% ipython --no-banner

In [1]: import numpy as np

In [2]: import numpy.linalg as la

In [3]: np.set_printoptions(precision=2, suppress=True, linewidth=200)

In [4]: mat = np.load("run6.npy")

In [5]: mat
Out[5]: 
array([[ 30. ,  -1.5],
       [-30. ,   0.2],
       [-12. ,   2.9]])

In [6]: x = np.array([-2, 2])

In [7]: mat @ x
Out[7]: array([-63. ,  60.4,  29.8])

In [8]: mat @ (2 * x)
Out[8]: array([-126. ,  120.8,   59.6])

In [9]: la.norm(mat @ x) <= la.norm(mat, 2) * la.norm(x) + 1e-9
Out[9]: np.True_

In [10]: np.sign((mat @ x).round(6))
Out[10]: array([-1.,  1.,  1.])

In [11]: mat @ np.ones(2)
Out[11]: array([ 28.5, -29.8,  -9.1])

In [12]: np.einsum("ij,j->i", mat, x)
Out[12]: array([-63. ,  60.4,  29.8])

In [13]: mat @ np.eye(2)[1]
Out[13]: array([-1.5,  0.2,  2.9])

In [14]: x = np.array([-2, -3])

In [15]: y = mat @ x

In [16]: beta, lr = np.zeros(2), 1 / la.norm(mat, 2) ** 2

In [17]: for i in range(40):
    ...:     beta -= lr * mat.T @ (mat @ beta - y)
    ...:     if i % 10 == 0: print(i, round(la.norm(mat @ beta - y), 2))
    ...: 
0 8.08
10 7.79
20 7.52
30 7.26

In [18]: np.round(la.cond(mat), 2)
Out[18]: np.float64(16.8)

In [19]: beta
Out[19]: array([-1.88, -0.33])

In [20]: K = np.array([[0, 4], [-4, 0]])

In [21]: K
Out[21]: 
array([[ 0,  4],
       [-4,  0]])

In [22]: x = np.array([3, 2])

In [23]: y = K @ x

In [24]: y
Out[24]: array([  8, -12])

In [25]: la.solve(K, y)
Out[25]: array([3., 2.])

In [26]: la.solve(K, y + K[:, 1])
Out[26]: array([3., 3.])

In [27]: la.solve(K.T, K[1])
Out[27]: array([0., 1.])

In [28]: r0, r1 = K[1], K[0]

In [29]: r0 @ r0
Out[29]: np.int64(16)

In [30]: pr = (r0 @ r1) / (r0 @ r0) * r0

In [31]: (r1 - pr) @ r0
Out[31]: np.float64(0.0)

In [32]: Q = K.astype(float).copy()

In [33]: for j in range(2):
    ...:     Q[:, j] -= Q[:, :j] @ (Q[:, :j].T @ Q[:, j])
    ...:     Q[:, j] /= la.norm(Q[:, j])
    ...: 

In [34]: Q.T @ Q
Out[34]: 
array([[1., 0.],
       [0., 1.]])

In [35]: Q.T @ K
Out[35]: 
array([[4., 0.],
       [0., 4.]])

In [36]: K.reshape(2, -1)
Out[36]: 
array([[ 0,  4],
       [-4,  0]])

In [37]: blk = K.reshape(2, 2, -1)

In [38]: np.einsum("ihd,jhd->hij", blk, blk).shape
Out[38]: (2, 2, 2)

In [39]: blk[:, 0]
Out[39]: 
array([[ 0],
       [-4]])

In [40]: blk.shape
Out[40]: (2, 2, 1)

In [41]: np.einsum("ihd,ihd->ih", blk, blk)
Out[41]: 
array([[ 0, 16],
       [16,  0]])

In [42]: X = np.loadtxt("mat.csv", delimiter=",")

In [43]: X
Out[43]: 
array([[  23.,   -1.,    2.,   -3.],
       [   0.,  162.,   -3.,    3.],
       [  -1.,    3., -160.,    0.],
       [  -3.,    1.,   -3.,   79.]])

In [44]: x = np.array([2, 4, 8, 1])

In [45]: X @ np.eye(4)[1]
Out[45]: array([ -1., 162.,   3.,   1.])

In [46]: la.norm(X @ x) <= la.norm(X, 2) * la.norm(x) + 1e-9
Out[46]: np.True_

In [47]: X @ np.ones(4)
Out[47]: array([  21.,  162., -158.,   74.])

In [48]: X * x
Out[48]: 
array([[   46.,    -4.,    16.,    -3.],
       [    0.,   648.,   -24.,     3.],
       [   -2.,    12., -1280.,     0.],
       [   -6.,     4.,   -24.,    79.]])

In [49]: X @ (2 * x)
Out[49]: array([  110.,  1254., -2540.,   106.])

In [50]: proj = np.triu(np.array([[3, 4, 5, 0], [2, 5, 5, 0], [1, 1, 4, 4], [5, 5, 1, 4]]), 1) + np.eye(4)

In [51]: other = proj @ X @ la.inv(proj)

In [52]: la.matrix_rank(other)
Out[52]: np.int64(4)

In [53]: proj @ X - X @ proj
Out[53]: 
array([[   -5.,   571.,  -922.,     4.],
       [   -5.,    15., -1610.,    12.],
       [  -12.,     8.,   -22.,   956.],
       [    0.,    12.,    10.,    12.]])

In [54]: other = np.array([[-2, 1], [2, -1]])

In [55]: C = np.kron(other, X)

In [56]: round(float(la.norm(C, 2)), 2), round(float(la.norm(other, 2) * la.norm(X, 2)), 2)
Out[56]: (519.41, 519.41)

In [57]: C
Out[57]: 
array([[ -46.,    2.,   -4.,    6.,   23.,   -1.,    2.,   -3.],
       [  -0., -324.,    6.,   -6.,    0.,  162.,   -3.,    3.],
       [   2.,   -6.,  320.,   -0.,   -1.,    3., -160.,    0.],
       [   6.,   -2.,    6., -158.,   -3.,    1.,   -3.,   79.],
       [  46.,   -2.,    4.,   -6.,  -23.,    1.,   -2.,    3.],
       [   0.,  324.,   -6.,    6.,   -0., -162.,    3.,   -3.],
       [  -2.,    6., -320.,    0.,    1.,   -3.,  160.,   -0.],
       [  -6.,    2.,   -6.,  158.,    3.,   -1.,    3.,  -79.]])

In [58]: np.allclose(C @ C.T, C.T @ C)
Out[58]: False

In [59]: np.round(la.det(C), 2)
Out[59]: np.float64(0.0)

In [60]: np.round(np.sort(np.abs(la.eigvals(C))), 2) + 0
Out[60]: array([  0.  ,   0.  ,   0.  ,   0.  ,  68.49, 237.37, 479.89, 486.02])

In [61]: (C - C.T) / 2
Out[61]: 
array([[  0. ,   1. ,  -3. ,   0. , -11.5,  -0.5,   2. ,   1.5],
       [ -1. ,   0. ,   6. ,  -2. ,   1. , -81. ,  -4.5,   0.5],
       [  3. ,  -6. ,   0. ,  -3. ,  -2.5,   4.5,  80. ,   3. ],
       [  0. ,   2. ,   3. ,   0. ,   1.5,  -2.5,  -1.5, -39.5],
       [ 11.5,  -1. ,   2.5,  -1.5,   0. ,   0.5,  -1.5,   0. ],
       [  0.5,  81. ,  -4.5,   2.5,  -0.5,   0. ,   3. ,  -1. ],
       [ -2. ,   4.5, -80. ,   1.5,   1.5,  -3. ,   0. ,  -1.5],
       [ -1.5,  -0.5,  -3. ,  39.5,   0. ,   1. ,   1.5,   0. ]])

In [62]: assert C == C.T
Traceback (most recent call last):
  Cell In[62], line 1
    assert C == C.T
ValueError: The truth value of an array with more than one element is ambiguous. Use a.any() or a.all()


In [63]: J = np.load("sample13.npy")

In [64]: J
Out[64]: 
array([[0.4 , 0.2 , 0.3 , 0.1 ],
       [0.  , 0.43, 0.29, 0.29],
       [0.5 , 0.33, 0.17, 0.  ],
       [0.2 , 0.2 , 0.4 , 0.2 ]])

In [65]: left, sv, VT = la.svd(J)

In [66]: sv
Out[66]: array([1.03, 0.45, 0.22, 0.02])

In [67]: other = left[:, :3] @ np.diag(sv[:3]) @ VT[:3]

In [68]: round(float(np.abs(J - other).max()), 2)
Out[68]: 0.01

In [69]: la.matrix_rank(other)
Out[69]: np.int64(3)

In [70]: other.round(2) + 0
Out[70]: 
array([[0.4 , 0.2 , 0.31, 0.09],
       [0.  , 0.43, 0.29, 0.28],
       [0.5 , 0.33, 0.16, 0.01],
       [0.2 , 0.2 , 0.4 , 0.21]])

In [71]: np.round(np.einsum("ii->", other), 2)
Out[71]: np.float64(1.2)

In [72]: round(la.det(other.T), 2)
Out[72]: np.float64(-0.0)
